% ipython --no-banner

In [1]: import numpy as np

In [2]: import numpy.linalg as la

In [3]: np.set_printoptions(precision=4, suppress=True, linewidth=120, legacy="1.25")

In [4]: def tidy(a):
   ...:     return np.round(a, 4) + 0
   ...: 

In [5]: M = np.load("w.npy")

In [6]: print(tidy(M))
[[ 0.     -0.397   0.0281  0.1691 -0.6634  0.6106]
 [ 0.2839 -0.8231  0.0988 -0.2841  0.3871 -0.0405]
 [-0.0811  0.2408 -0.1113 -0.8703  0.0039  0.407 ]
 [ 0.2028  0.053   0.6835 -0.2932 -0.4701 -0.4265]
 [ 0.0406 -0.18   -0.6963 -0.2011 -0.4347 -0.5017]
 [ 0.9328  0.2677 -0.1581  0.0833  0.0036  0.1622]]

In [7]: x0 = np.array([-7, -2, -1, 8, 1, -5])

In [8]: target = M @ x0

In [9]: print(tidy(target))
[-1.5974 -2.1229 -8.7959 -2.8921  1.2371 -7.0483]

In [10]: print(tidy(la.solve(M, target + M[:, 3])))
[-7. -2. -1.  9.  1. -5.]

In [11]: Q, vecs = la.qr(M[:, :4])[0], la.qr(M[:, 4:])[0]

In [12]: sigma = la.svd(Q.T @ vecs, compute_uv=False)

In [13]: print(tidy(la.norm(Q @ Q.T - vecs @ vecs.T, 2)))
1.0

In [14]: print((sigma > 0.9).sum())
0

In [15]: print(tidy(np.degrees(np.arccos(sigma.clip(0, 1)))))
[90. 90.]

In [16]: print(tidy(sigma))
[0. 0.]

In [17]: print(tidy(la.svd(M, compute_uv=False)))
[1. 1. 1. 1. 1. 1.]

In [18]: print(tidy(M[:, 1] @ M[:, 2]))
0.0

In [19]: print(tidy(la.pinv(M)))
[[ 0.      0.2839 -0.0811  0.2028  0.0406  0.9328]
 [-0.397  -0.8231  0.2408  0.053  -0.18    0.2677]
 [ 0.0281  0.0988 -0.1113  0.6835 -0.6963 -0.1581]
 [ 0.1691 -0.2841 -0.8703 -0.2932 -0.2011  0.0833]
 [-0.6634  0.3871  0.0039 -0.4701 -0.4347  0.0036]
 [ 0.6106 -0.0405  0.407  -0.4265 -0.5017  0.1622]]

In [20]: F = np.array([[6, 0, 2, 2, -5, -1],
    ...:     [0, -6, -1, -5, 6, 3],
    ...:     [2, -1, -2, 2, -2, -1],
    ...:     [2, -5, 2, 6, -5, 2],
    ...:     [-5, 6, -2, -5, 2, -1],
    ...:     [-1, 3, -1, 2, -1, -4]])

In [21]: # equal to its transpose

In [22]: rng = np.random.default_rng(127642)

In [23]: idx = rng.permutation(6)

In [24]: print(idx)
[4 5 0 3 1 2]

In [25]: Y = F[idx][:, idx]

In [26]: print(np.trace(Y))
2

In [27]: print(Y)
[[ 2 -1 -5 -5  6 -2]
 [-1 -4 -1  2  3 -1]
 [-5 -1  6  2  0  2]
 [-5  2  2  6 -5  2]
 [ 6  3  0 -5 -6 -1]
 [-2 -1  2  2 -1 -2]]

In [28]: print(np.allclose(Y, F))
False

In [29]: print(tidy(np.sort(np.abs(la.eigvals(Y)))))
[ 0.9249  2.2416  3.7528  5.059  11.6159 15.4762]

In [30]: m1 = np.load("a.npy")

In [31]: print(tidy(m1))
[[-0.2974  0.1092  0.3424 -0.2874  0.3133 -0.6394  0.0818  0.1057 -0.0865 -0.4093]
 [-0.5098  0.0305  0.3752  0.2735 -0.477   0.3247  0.1142  0.2627 -0.2343 -0.2316]
 [-0.3824 -0.408  -0.5452  0.4589 -0.0214 -0.3796  0.1721 -0.0687 -0.0231 -0.0111]
 [ 0.3399 -0.5166  0.135   0.0528 -0.2052 -0.1032 -0.548  -0.125  -0.2785 -0.3877]
 [-0.3399 -0.1886 -0.4498 -0.6315  0.0918  0.3217 -0.1692  0.2224 -0.2193 -0.0985]
 [ 0.1275 -0.1513  0.1638  0.0669  0.2145 -0.1111  0.1091  0.3011 -0.6906  0.5402]
 [-0.4249 -0.3663  0.3951 -0.0261  0.3233  0.1966 -0.1698 -0.4861  0.1625  0.3062]
 [-0.2124  0.6003 -0.1971  0.2038  0.0749 -0.0364 -0.4805 -0.3549 -0.3874  0.0151]
 [ 0.1275 -0.0207 -0.0353 -0.2116 -0.1317  0.1005  0.5796 -0.618  -0.3908 -0.1981]
 [-0.1275  0.0207  0.0353 -0.3729 -0.6707 -0.4064 -0.1185 -0.1229  0.0731  0.44  ]]

In [32]: # orthonormal columns

In [33]: f, v = m1[7], m1[2]

In [34]: print(tidy(f @ f))
1.0

In [35]: print(tidy(f @ v))
0.0

In [36]: p = (f @ v) / (f @ f) * f

In [37]: print(la.matrix_rank(np.outer(f, v)))
1

In [38]: print(tidy((v - p) @ f))
0.0
